$ ipython --no-banner

In [1]: import numpy as np

In [2]: from numpy import linalg as LA

In [3]: np.set_printoptions(precision=2, suppress=True, linewidth=100)

In [4]: def rnd(a):
   ...:     return np.round(a, 2) + 0
   ...: 

In [5]: X = np.load("case14.npy")

In [6]: X
Out[6]: 
array([[ 0.,  0.,  0.,  1.],
       [ 2.,  1.,  0., -2.],
       [ 2., -1.,  2., -2.],
       [-2.,  0.,  0.,  3.]])

In [7]: x = np.array([3, -1, 0, 3])

In [8]: np.sign((X @ x).round(6))
Out[8]: array([ 1., -1.,  1.,  1.])

In [9]: (X @ x).argmax()
Out[9]: np.int64(0)

In [10]: (X * x).sum(axis=1)
Out[10]: array([ 3., -1.,  1.,  3.])

In [11]: X @ np.eye(4)[1]
Out[11]: array([ 0.,  1., -1.,  0.])

In [12]: X @ (2 * x)
Out[12]: array([ 6., -2.,  2.,  6.])

In [13]: LA.norm(X @ x) <= LA.norm(X, 2) * LA.norm(x) + 1e-9
Out[13]: np.True_

In [14]: q, vecs = LA.qr(X[:, :2])[0], LA.qr(X[:, 2:])[0]

In [15]: sig = LA.svd(q.T @ vecs, compute_uv=False)

In [16]: rnd(LA.norm(q @ q.T - vecs @ vecs.T, 2))
Out[16]: np.float64(0.63)

In [17]: rnd(sig)
Out[17]: array([0.98, 0.78])

In [18]: rnd(np.degrees(np.arccos(sig.clip(0, 1))))
Out[18]: array([ 9.95, 39.16])

In [19]: q = X.astype(float).copy()

In [20]: for j in range(4):
    ...:     q[:, j] -= q[:, :j] @ (q[:, :j].T @ q[:, j])
    ...:     q[:, j] /= LA.norm(q[:, j])
    ...: 

In [21]: rnd(q.T @ q)
Out[21]: 
array([[1., 0., 0., 0.],
       [0., 1., 0., 0.],
       [0., 0., 1., 0.],
       [0., 0., 0., 1.]])

In [22]: rnd(q.T @ X)
Out[22]: 
array([[ 3.46,  0.  ,  1.15, -4.04],
       [ 0.  ,  1.41, -1.41,  0.  ],
       [ 0.  ,  0.  ,  0.82,  0.82],
       [ 0.  ,  0.  ,  0.  ,  1.  ]])
